$ python -q
>>> import numpy as np
>>> np.set_printoptions(precision=3, suppress=True, linewidth=160)
>>> def rnd(a):
...     return np.round(a, 3) + 0
... 
>>> B = np.array([[2, 3, -2, -2], [3, 7, 4, -8], [3, 1, 5, -1], [-7, 3, 3, 3]])
>>> M = np.triu(B)
>>> M
array([[ 2,  3, -2, -2],
       [ 0,  7,  4, -8],
       [ 0,  0,  5, -1],
       [ 0,  0,  0,  3]])
>>> rng = np.random.default_rng(686)
>>> z = rng.permutation(4)
>>> z
array([0, 2, 3, 1])
>>> B = M[z][:, z]
>>> rnd(np.linalg.det(B)), rnd(np.linalg.det(M[z]))
(np.float64(210.0), np.float64(210.0))
>>> np.trace(B)
np.int64(17)
>>> np.diff(M, axis=0)
array([[-2,  4,  6, -6],
       [ 0, -7,  1,  7],
       [ 0,  0, -5,  4]])
>>> np.linalg.rank(M)
Traceback (most recent call last):
  File "<python-input-13>", line 1, in <module>
    np.linalg.rank(M)
    ^^^^^^^^^^^^^^
AttributeError: module 'numpy.linalg' has no attribute 'rank'
>>> rnd(np.linalg.svd(M, compute_uv=False))
array([12.097,  5.649,  2.186,  1.406])
>>> M.sum(axis=0)
array([ 2, 10,  7, -8])
>>> np.linalg.matrix_rank(M)
np.int64(4)
>>> M - M[0]
array([[ 0,  0,  0,  0],
       [-2,  4,  6, -6],
       [-2, -3,  7,  1],
       [-2, -3,  2,  5]])
>>> np.count_nonzero(M)
np.int64(10)
>>> def softmax(z):
...     e = np.exp(z - z.max(axis=-1, keepdims=True))
...     return e / e.sum(axis=-1, keepdims=True)
... 
>>> rnd(softmax(M[0] + -1))
array([0.266, 0.724, 0.005, 0.005])
>>> rnd(softmax(M).sum(axis=1))
array([1., 1., 1., 1.])
>>> rnd(softmax(M[0]))
array([0.266, 0.724, 0.005, 0.005])
>>> S = M @ M.T / np.sqrt(4)
>>> rnd(softmax(S + np.triu(np.full(S.shape, -np.inf), 1)))
array([[1.   , 0.   , 0.   , 0.   ],
       [0.   , 1.   , 0.   , 0.   ],
       [0.   , 0.731, 0.269, 0.   ],
       [0.001, 0.   , 0.002, 0.997]])
>>> softmax(S).round(6).argmax(axis=1)
array([1, 1, 1, 3])
